% ipython --no-banner

In [1]: import numpy as np

In [2]: import numpy.linalg as la

In [3]: np.set_printoptions(precision=2, suppress=True, linewidth=160, floatmode="fixed")

In [4]: W0 = np.array([[2, 3, 4, 5, 5, 4, 0, 4],
   ...:     [3, 2, 5, 4, 3, 0, 4, 5],
   ...:     [2, 4, 1, 2, 0, 5, 2, 1],
   ...:     [2, 1, 4, 0, 5, 4, 2, 5],
   ...:     [2, 3, 3, 0, 4, 0, 1, 0],
   ...:     [0, 2, 2, 3, 3, 5, 4, 3],
   ...:     [1, 2, 4, 5, 3, 3, 2, 4]])

In [5]: gram = W0.T @ W0

In [6]: print(la.svd(W0, compute_uv=False) ** 2)
[453.32  40.57  24.38  19.20  16.31   5.85   0.38]

In [7]: print(la.matrix_rank(gram))
7

In [8]: print(np.round(la.eigvalsh(gram)[::-1], 2) + 0)
[453.32  40.57  24.38  19.20  16.31   5.85   0.38   0.00]

In [9]: print(gram)
[[26 30 43 31 40 29 24 39]
 [30 47 51 47 50 52 33 45]
 [43 51 87 68 85 59 49 84]
 [31 47 68 79 61 60 42 71]
 [40 50 85 61 93 64 44 81]
 [29 52 59 60 64 91 44 68]
 [24 33 49 42 44 44 45 52]
 [39 45 84 71 81 68 52 92]]

In [10]: Y = W0 / la.norm(W0, axis=1)
---------------------------------------------------------------------------
ValueError                                Traceback (most recent call last)
Cell In[10], line 1
----> 1 Y = W0 / la.norm(W0, axis=1)

ValueError: operands could not be broadcast together with shapes (7,8) (7,) 

In [11]: Y = W0 / la.norm(W0, axis=1, keepdims=True)

In [12]: gram = Y @ Y.T

In [13]: print(gram[6])
[0.95 0.90 0.69 0.81 0.59 0.89 1.00]

In [14]: print(np.argwhere(np.triu(np.abs(gram) > 0.95, 1)))
[[0 6]]

In [15]: print((np.abs(gram) > 0.9).astype(int))
[[1 0 0 0 0 0 1]
 [0 1 0 0 0 0 0]
 [0 0 1 0 0 0 0]
 [0 0 0 1 0 0 0]
 [0 0 0 0 1 0 0]
 [0 0 0 0 0 1 0]
 [1 0 0 0 0 0 1]]

In [16]: print(la.norm(Y, axis=1))
[1.00 1.00 1.00 1.00 1.00 1.00 1.00]

In [17]: left, sigma, Vh = la.svd(W0, full_matrices=False)

In [18]: print(left.shape, sigma.shape, Vh.shape)
(7, 7) (7,) (7, 8)

In [19]: print(np.allclose(left * sigma @ Vh, W0))
True

In [20]: print(sigma / sigma[0])
[1.00 0.30 0.23 0.21 0.19 0.11 0.03]

In [21]: print(np.cumsum(sigma ** 2) / np.sum(sigma ** 2))
[0.81 0.88 0.93 0.96 0.99 1.00 1.00]

In [22]: print(np.abs(left[:, 0]).round(6).argmax())
0

In [23]: print((sigma > 1e-8).sum())
7

In [24]: rng = np.random.default_rng(90)

In [25]: Y = W0 + rng.integers(-2, 3, (7, 6)) @ rng.integers(-2, 3, (6, 8))

In [26]: print(Y)
[[ 5  5 13  1  6  0  1 14]
 [-2  8  7  6  0 -8  2  9]
 [ 5  6 -3  6  7  2 -1 -3]
 [ 0 -4  6  0  3  3  5  5]
 [ 3 -2 -2  5  9  3 -3 -5]
 [-7  5  6  7  0 -3 -2 11]
 [ 7  8  7 -6 -1  9 11  5]]

In [27]: print(np.round(la.svd(Y - W0, compute_uv=False), 2) + 0)
[23.79 22.95 10.54  9.45  4.65  0.24  0.00]

In [28]: np.zeros(7, 8)
---------------------------------------------------------------------------
TypeError                                 Traceback (most recent call last)
Cell In[28], line 1
----> 1 np.zeros(7, 8)

TypeError: Cannot interpret '8' as a data type

In [29]: print(Y.mean(axis=0))
[1.57 3.71 4.86 2.71 3.43 0.86 1.86 5.14]

In [30]: print(np.round(la.norm(Y), 2))
43.92

In [31]: print(np.diff(Y, axis=0))
[[ -7   3  -6   5  -6  -8   1  -5]
 [  7  -2 -10   0   7  10  -3 -12]
 [ -5 -10   9  -6  -4   1   6   8]
 [  3   2  -8   5   6   0  -8 -10]
 [-10   7   8   2  -9  -6   1  16]
 [ 14   3   1 -13  -1  12  13  -6]]

In [32]: print(la.matrix_rank(Y))
7

In [33]: X = np.load("dump.npy")

In [34]: print(X.round(2) + 0)
[[ 39.25 -31.42 -47.14 -19.65  53.16]
 [ 39.20 -31.39 -47.09 -19.63  53.11]
 [ 34.62 -27.86 -41.88 -17.48  47.94]
 [ 28.02 -22.72 -34.32 -14.36  40.36]
 [ 19.55 -16.03 -24.52 -10.30  30.30]
 [ 19.52 -16.00 -24.48 -10.29  30.26]
 [ 13.50 -11.13 -17.37  -7.34  22.73]
 [  4.73  -3.77  -6.66  -2.86  10.59]
 [  2.49  -1.79  -3.75  -1.62   6.88]
 [  1.31  -0.73  -2.12  -0.93   4.60]
 [  1.30  -0.73  -2.12  -0.93   4.59]
 [  1.03  -0.48  -1.72  -0.76   3.98]
 [  0.04   0.25  -0.11  -0.05   0.77]
 [  0.00   0.05   0.00   0.00   0.08]
 [  0.00  -0.08   0.00   0.00  -0.11]
 [ -0.02  -0.35  -0.03  -0.02  -0.37]
 [ -0.02  -0.35  -0.03  -0.02  -0.37]
 [ -0.03  -0.44  -0.04  -0.02  -0.44]
 [ -0.09  -0.68  -0.05  -0.03  -0.59]
 [ -0.32  -1.09   0.00  -0.03  -0.82]
 [ -0.54  -1.31   0.09  -0.01  -0.95]
 [ -1.40  -1.75   0.55   0.13  -1.37]
 [ -2.34  -1.96   1.14   0.33  -1.79]
 [ -3.40  -2.04   1.85   0.59  -2.26]
 [ -4.87  -2.01   2.91   0.97  -2.94]
 [ -5.38  -1.97   3.28   1.10  -3.18]
 [ -7.95  -1.65   5.23   1.82  -4.41]
 [ -8.11  -1.62   5.35   1.86  -4.49]
 [ -8.26  -1.60   5.46   1.91  -4.56]
 [ -9.27  -1.42   6.25   2.20  -5.07]
 [-10.67  -1.15   7.35   2.61  -5.77]
 [-10.79  -1.12   7.45   2.65  -5.83]
 [-22.35   1.98  16.93   6.23 -11.97]
 [-30.38   4.59  23.72   8.82 -16.46]
 [-31.23   4.88  24.45   9.10 -16.94]
 [-38.31   7.38  30.54  11.44 -21.02]]

In [35]: z = X[:, 2] > np.median(X[:, 2])

In [36]: f = X[z].mean(axis=0) - X[~z].mean(axis=0)

In [37]: print(((X - X.mean(axis=0)) @ f > 0).astype(int))
[0 0 0 0 0 0 0 0 0 1 1 1 1 1 1 1 1 1 1 1 1 1 1 1 1 1 1 1 1 1 1 1 1 1 1 1]

In [38]: print(f)
[-22.22   9.10  22.00   8.78 -23.17]

In [39]: print((((X - X.mean(axis=0)) @ f > 0) == z).mean())
0.75

In [40]: print(np.argsort(-np.abs(f).round(6), kind="stable"))
[4 0 2 1 3]

In [41]: J = np.load("case4.npy")

In [42]: print(J)
[[ -3  -5   5  -3]
 [ -1  -1   4   1]
 [  0   0   6  -4]
 [ -3  -5   2  -6]
 [ -6  -4  -2  -8]
 [ -9   1  -1 -10]
 [-14  -4   2  -6]
 [-15  -9  -2 -10]
 [-10 -10   3 -13]
 [-11 -15   4 -16]
 [-13 -13   8 -16]
 [-11 -10  10 -11]
 [-14 -14   7 -15]
 [-18 -17   7 -13]
 [-19 -19   4 -15]
 [-14 -15   9 -14]
 [-19 -16   5 -17]
 [-22 -16  10 -14]
 [-23 -21   8 -18]
 [-25 -19   5 -19]
 [-25 -17   2 -22]
 [-22 -16   2 -22]
 [-17 -15   7 -19]
 [-12 -14   5 -14]
 [-17 -18   8 -12]
 [-22 -22   6  -7]
 [-23 -18   5 -11]
 [-21 -20   6 -15]
 [-16 -20  10 -12]
 [-11 -21  15 -15]
 [-11 -25  15 -17]
 [-12 -27  17 -12]
 [-17 -22  14 -12]
 [-18 -25  15 -14]
 [-20 -20  13 -13]
 [-24 -20  15 -15]
 [-29 -19  20 -18]
 [-29 -17  25 -17]
 [-31 -15  26 -20]
 [-29 -10  23 -22]]

In [43]: gram = J.T @ J

In [44]: print(gram)
[[13144 10945 -6722  9966]
 [10945 10721 -5991  8733]
 [-6722 -5991  4819 -5161]
 [ 9966  8733 -5161  8246]]

In [45]: print(np.diag(gram))
[13144 10721  4819  8246]

In [46]: print(np.trace(gram), (J ** 2).sum())
36930 36930

In [47]: print(la.matrix_rank(gram))
4

In [48]: print((J @ J.T).shape)
(40, 40)

In [49]: w1 = np.array([[1, 1, -1], [-1, 0, 2], [1, 0, 1], [0, 2, 1]])

In [50]: c = np.array([-2, -1, 3])

In [51]: act = np.maximum(gram @ w1 + c, 0)

In [52]: print((act > 0).mean(axis=0))
[0.25 0.75 0.75]

In [53]: C = np.array([[2, 1], [-1, -1], [1, 0]])

In [54]: print((act @ C).round(6).argmax(axis=1))
[0 0 0 0]

In [55]: Y = J / np.sqrt((J ** 2).mean(axis=1, keepdims=True))

In [56]: print(la.matrix_rank(Y) == la.matrix_rank(J))
True

In [57]: print(Y[30])
[-0.62 -1.41  0.85 -0.96]

In [58]: P = J @ la.solve(J.T @ J, J.T)

In [59]: print(np.round(la.eigvalsh(P), 2) + 0)
[0.00 0.00 0.00 0.00 0.00 0.00 0.00 0.00 0.00 0.00 0.00 0.00 0.00 0.00 0.00 0.00 0.00 0.00 0.00 0.00 0.00 0.00 0.00 0.00 0.00 0.00 0.00 0.00 0.00 0.00 0.00
 0.00 0.00 0.00 0.00 0.00 1.00 1.00 1.00 1.00]

In [60]: print(np.allclose(P @ P, P))
True

In [61]: print(P @ J[:, 2])
[ 5.00  4.00  6.00  2.00 -2.00 -1.00  2.00 -2.00  3.00  4.00  8.00 10.00  7.00  7.00  4.00  9.00  5.00 10.00  8.00  5.00  2.00  2.00  7.00  5.00  8.00  6.00
  5.00  6.00 10.00 15.00 15.00 17.00 14.00 15.00 13.00 15.00 20.00 25.00 26.00 23.00]

In [62]: A = np.loadtxt("block14.csv", delimiter=",")

In [63]: print(A)
[[ 0.00  0.00  0.00  0.00  0.00  0.00]
 [ 0.00 -1.00  0.00 -1.00 -2.00  1.00]
 [-2.00  0.00 -2.00 -2.00  0.00  0.00]
 [-1.00 -3.00  2.00  1.00  1.00 -2.00]
 [ 0.00  0.00 -2.00 -2.00  2.00  0.00]
 [ 0.00  0.00 -2.00 -2.00  2.00  0.00]
 [ 0.00 -1.00 -2.00 -3.00  0.00  1.00]
 [ 0.00 -2.00 -2.00 -3.00  3.00  0.00]
 [ 0.00 -3.00 -1.00 -4.00 -2.00 -1.00]
 [-1.00 -1.00  0.00  0.00  2.00 -2.00]
 [ 0.00  0.00  0.00  0.00  0.00  0.00]
 [ 0.00  0.00  0.00  0.00  0.00  0.00]
 [ 0.00 -1.00  0.00 -1.00 -2.00  1.00]
 [-1.00 -1.00  2.00  2.00  0.00 -2.00]
 [ 0.00  0.00 -1.00 -2.00 -1.00 -2.00]
 [-1.00 -1.00  1.00  0.00 -1.00 -4.00]
 [ 0.00 -2.00 -1.00 -3.00  0.00 -2.00]
 [ 0.00  0.00  0.00  0.00  0.00  0.00]
 [ 0.00 -2.00  0.00 -1.00  1.00  0.00]
 [-2.00  0.00 -3.00 -4.00 -1.00 -2.00]
 [-2.00 -2.00 -3.00 -5.00  0.00 -2.00]
 [-1.00 -1.00  2.00  2.00  0.00 -2.00]
 [ 0.00 -2.00  0.00 -1.00  1.00  0.00]
 [-3.00 -1.00 -1.00 -2.00 -1.00 -4.00]
 [-1.00 -1.00  1.00  0.00 -1.00 -4.00]
 [ 0.00  0.00 -3.00 -4.00  1.00 -2.00]
 [ 0.00 -2.00 -1.00 -3.00  0.00 -2.00]
 [ 0.00  0.00  0.00  0.00  0.00  0.00]
 [-2.00 -2.00 -2.00 -3.00  1.00  0.00]
 [ 0.00  0.00 -3.00 -4.00  1.00 -2.00]
 [ 0.00 -3.00 -1.00 -4.00 -2.00 -1.00]
 [-2.00 -2.00 -2.00 -3.00  1.00  0.00]
 [ 0.00  0.00  0.00  0.00  0.00  0.00]
 [ 0.00  0.00 -1.00 -2.00 -1.00 -2.00]
 [ 0.00 -3.00  0.00 -2.00 -1.00  1.00]
 [-2.00  0.00 -4.00 -4.00  2.00  0.00]
 [ 0.00  0.00  0.00  0.00  0.00  0.00]
 [-3.00 -1.00  0.00  0.00  0.00 -2.00]
 [-1.00 -2.00  2.00  1.00 -2.00 -1.00]
 [ 0.00  0.00  0.00  0.00  0.00  0.00]
 [-1.00 -1.00  2.00  2.00  0.00 -2.00]
 [-1.00 -1.00  2.00  2.00  0.00 -2.00]
 [ 0.00 -2.00 -1.00 -3.00  0.00 -2.00]
 [ 0.00  0.00  0.00  0.00  0.00  0.00]
 [ 0.00 -2.00  0.00 -1.00  1.00  0.00]
 [ 0.00 -1.00  0.00 -1.00 -2.00  1.00]
 [-3.00 -1.00 -2.00 -2.00  2.00 -2.00]]

In [64]: z = rng.permutation(6)

In [65]: Y = A[:, z] * rng.choice([-1, 1], 6)

In [66]: print(Y)
[[ 0.00  0.00 -0.00  0.00 -0.00 -0.00]
 [ 0.00 -1.00 -1.00  0.00  2.00  1.00]
 [-2.00  0.00 -0.00 -2.00 -0.00  2.00]
 [ 2.00 -3.00  2.00 -1.00 -1.00 -1.00]
 [-2.00  0.00 -0.00  0.00 -2.00  2.00]
 [-2.00  0.00 -0.00  0.00 -2.00  2.00]
 [-2.00 -1.00 -1.00  0.00 -0.00  3.00]
 [-2.00 -2.00 -0.00  0.00 -3.00  3.00]
 [-1.00 -3.00  1.00  0.00  2.00  4.00]
 [ 0.00 -1.00  2.00 -1.00 -2.00 -0.00]
 [ 0.00  0.00 -0.00  0.00 -0.00 -0.00]
 [ 0.00  0.00 -0.00  0.00 -0.00 -0.00]
 [ 0.00 -1.00 -1.00  0.00  2.00  1.00]
 [ 2.00 -1.00  2.00 -1.00 -0.00 -2.00]
 [-1.00  0.00  2.00  0.00  1.00  2.00]
 [ 1.00 -1.00  4.00 -1.00  1.00 -0.00]
 [-1.00 -2.00  2.00  0.00 -0.00  3.00]
 [ 0.00  0.00 -0.00  0.00 -0.00 -0.00]
 [ 0.00 -2.00 -0.00  0.00 -1.00  1.00]
 [-3.00  0.00  2.00 -2.00  1.00  4.00]
 [-3.00 -2.00  2.00 -2.00 -0.00  5.00]
 [ 2.00 -1.00  2.00 -1.00 -0.00 -2.00]
 [ 0.00 -2.00 -0.00  0.00 -1.00  1.00]
 [-1.00 -1.00  4.00 -3.00  1.00  2.00]
 [ 1.00 -1.00  4.00 -1.00  1.00 -0.00]
 [-3.00  0.00  2.00  0.00 -1.00  4.00]
 [-1.00 -2.00  2.00  0.00 -0.00  3.00]
 [ 0.00  0.00 -0.00  0.00 -0.00 -0.00]
 [-2.00 -2.00 -0.00 -2.00 -1.00  3.00]
 [-3.00  0.00  2.00  0.00 -1.00  4.00]
 [-1.00 -3.00  1.00  0.00  2.00  4.00]
 [-2.00 -2.00 -0.00 -2.00 -1.00  3.00]
 [ 0.00  0.00 -0.00  0.00 -0.00 -0.00]
 [-1.00  0.00  2.00  0.00  1.00  2.00]
 [ 0.00 -3.00 -1.00  0.00  1.00  2.00]
 [-4.00  0.00 -0.00 -2.00 -2.00  4.00]
 [ 0.00  0.00 -0.00  0.00 -0.00 -0.00]
 [ 0.00 -1.00  2.00 -3.00 -0.00 -0.00]
 [ 2.00 -2.00  1.00 -1.00  2.00 -1.00]
 [ 0.00  0.00 -0.00  0.00 -0.00 -0.00]
 [ 2.00 -1.00  2.00 -1.00 -0.00 -2.00]
 [ 2.00 -1.00  2.00 -1.00 -0.00 -2.00]
 [-1.00 -2.00  2.00  0.00 -0.00  3.00]
 [ 0.00  0.00 -0.00  0.00 -0.00 -0.00]
 [ 0.00 -2.00 -0.00  0.00 -1.00  1.00]
 [ 0.00 -1.00 -1.00  0.00  2.00  1.00]
 [-2.00 -1.00  2.00 -3.00 -2.00  2.00]]

In [67]: left, _, Vh = la.svd(A.T @ Y)

In [68]: print(z)
[2 1 5 0 4 3]

In [69]: print(np.round(la.lstsq(A, Y)[0], 2) + 0)
[[ 0.00  0.00  0.00  1.00  0.00  0.00]
 [ 0.00  1.00  0.00  0.00  0.00  0.00]
 [ 1.00  0.00  0.00  0.00  0.00  0.00]
 [ 0.00  0.00  0.00  0.00  0.00 -1.00]
 [ 0.00  0.00  0.00  0.00 -1.00  0.00]
 [ 0.00  0.00 -1.00  0.00  0.00  0.00]]
